$ ipython --no-banner

In [1]: import numpy as np

In [2]: from numpy import linalg as LA

In [3]: np.set_printoptions(precision=2, suppress=True, linewidth=120)

In [4]: tidy = lambda a: np.round(a, 2) + 0

In [5]: M = np.load("sample7.npy")

In [6]: M
Out[6]: 
array([[ 1, -2,  3, -2, -2,  3],
       [ 0,  2, -3, -2,  2,  2],
       [ 1, -2, -2, -2, -3, -3],
       [ 3, -1,  2,  0,  3, -2],
       [ 3,  0, -1,  2, -2,  1],
       [ 3,  2, -2,  1,  0, -2]])

In [7]: print(M @ M)
[[  1  -4  -5  -5 -17 -14]
 [  3  16 -10   8   3  15]
 [-25  -6  18  -3   0  12]
 [  8 -16   9  -4 -20   8]
 [  5  -4  15  -7   7   4]
 [ -2  -3  13  -8   7  21]]

In [8]: M.inv()
AttributeError: 'numpy.ndarray' object has no attribute 'inv'


In [9]: (M - M.T) / 2
Out[9]: 
array([[ 0. , -1. ,  1. , -2.5, -2.5,  0. ],
       [ 1. ,  0. , -0.5, -0.5,  1. ,  0. ],
       [-1. ,  0.5,  0. , -2. , -1. , -0.5],
       [ 2.5,  0.5,  2. ,  0. ,  0.5, -1.5],
       [ 2.5, -1. ,  1. , -0.5,  0. ,  0.5],
       [ 0. ,  0. ,  0.5,  1.5, -0.5,  0. ]])

In [10]: (M + M.T) / 2
Out[10]: 
array([[ 1. , -1. ,  2. ,  0.5,  0.5,  3. ],
       [-1. ,  2. , -2.5, -1.5,  1. ,  2. ],
       [ 2. , -2.5, -2. ,  0. , -2. , -2.5],
       [ 0.5, -1.5,  0. ,  0. ,  2.5, -0.5],
       [ 0.5,  1. , -2. ,  2.5, -2. ,  0.5],
       [ 3. ,  2. , -2.5, -0.5,  0.5, -2. ]])

In [11]: np.allclose(M, M.T)
Out[11]: False

In [12]: print(tidy(np.sort(np.abs(LA.eigvals(M)))))
[3.23 3.23 4.   4.34 4.34 6.47]

In [13]: np.allclose(M @ M.T, M.T @ M)
Out[13]: False

In [14]: LA.determinant(M)
AttributeError: module 'numpy.linalg' has no attribute 'determinant'


In [15]: A2 = M / LA.norm(M, axis=1, keepdims=True)

In [16]: gram = A2 @ A2.T

In [17]: (gram - 2 * np.eye(6)).round(6).argmax(axis=1)
Out[17]: array([4, 5, 5, 5, 5, 4])

In [18]: tidy(LA.norm(A2, axis=1))
Out[18]: array([1., 1., 1., 1., 1., 1.])

In [19]: print(np.degrees(np.arccos(np.clip(gram[2, 0], -1, 1))))
90.0

In [20]: (np.abs(gram) > 0.9).astype(int)
Out[20]: 
array([[1, 0, 0, 0, 0, 0],
       [0, 1, 0, 0, 0, 0],
       [0, 0, 1, 0, 0, 0],
       [0, 0, 0, 1, 0, 0],
       [0, 0, 0, 0, 1, 0],
       [0, 0, 0, 0, 0, 1]])

In [21]: print(np.argwhere(np.triu(np.abs(gram) > 0.95, 1)))
[]

In [22]: A2 = M[0, 0] * M[1:] - np.outer(M[1:, 0], M[0])

In [23]: A2
Out[23]: 
array([[  0,   2,  -3,  -2,   2,   2],
       [  0,   0,  -5,   0,  -1,  -6],
       [  0,   5,  -7,   6,   9, -11],
       [  0,   6, -10,   8,   4,  -8],
       [  0,   8, -11,   7,   6, -11]])

In [24]: LA.matrix_rank(A2), LA.matrix_rank(M)
Out[24]: (np.int64(5), np.int64(6))

In [25]: M[:, 0] / M[0, 0]
Out[25]: array([1., 0., 1., 3., 3., 3.])

In [26]: print(np.flatnonzero(~A2.round(6).any(axis=1)))
[]

In [27]: E = np.loadtxt("w.csv", delimiter=",")

In [28]: tidy(E)
Out[28]: 
array([[ 1.  ,  0.  ,  0.  ,  0.  ,  0.  ,  0.  ,  0.  ,  0.  ,  0.  ],
       [ 0.  ,  1.  ,  0.  ,  0.  ,  0.  ,  0.  ,  0.  ,  0.  ,  0.  ],
       [ 0.  ,  0.  ,  1.  ,  0.  ,  0.  ,  0.  ,  0.  ,  0.  ,  0.  ],
       [ 0.  ,  0.  ,  0.  ,  0.71, -0.71,  0.  ,  0.  ,  0.  ,  0.  ],
       [ 0.  ,  0.  ,  0.  ,  0.71,  0.71,  0.  ,  0.  ,  0.  ,  0.  ],
       [ 0.  ,  0.  ,  0.  ,  0.  ,  0.  ,  1.  ,  0.  ,  0.  ,  0.  ],
       [ 0.  ,  0.  ,  0.  ,  0.  ,  0.  ,  0.  ,  1.  ,  0.  ,  0.  ],
       [ 0.  ,  0.  ,  0.  ,  0.  ,  0.  ,  0.  ,  0.  ,  1.  ,  0.  ],
       [ 0.  ,  0.  ,  0.  ,  0.  ,  0.  ,  0.  ,  0.  ,  0.  ,  1.  ]])

In [29]: blk = np.stack([E, 2 * E, E[::-1]])

In [30]: print(blk.shape)
(3, 9, 9)

In [31]: tidy(blk.sum(axis=0))
Out[31]: 
array([[ 3.  ,  0.  ,  0.  ,  0.  ,  0.  ,  0.  ,  0.  ,  0.  ,  1.  ],
       [ 0.  ,  3.  ,  0.  ,  0.  ,  0.  ,  0.  ,  0.  ,  1.  ,  0.  ],
       [ 0.  ,  0.  ,  3.  ,  0.  ,  0.  ,  0.  ,  1.  ,  0.  ,  0.  ],
       [ 0.  ,  0.  ,  0.  ,  2.12, -2.12,  1.  ,  0.  ,  0.  ,  0.  ],
       [ 0.  ,  0.  ,  0.  ,  2.83,  2.83,  0.  ,  0.  ,  0.  ,  0.  ],
       [ 0.  ,  0.  ,  0.  ,  0.71, -0.71,  3.  ,  0.  ,  0.  ,  0.  ],
       [ 0.  ,  0.  ,  1.  ,  0.  ,  0.  ,  0.  ,  3.  ,  0.  ,  0.  ],
       [ 0.  ,  1.  ,  0.  ,  0.  ,  0.  ,  0.  ,  0.  ,  3.  ,  0.  ],
       [ 1.  ,  0.  ,  0.  ,  0.  ,  0.  ,  0.  ,  0.  ,  0.  ,  3.  ]])

In [32]: np.einsum("bij,cij->bc", blk, blk)
Out[32]: 
array([[ 9., 18.,  1.],
       [18., 36.,  2.],
       [ 1.,  2.,  9.]])
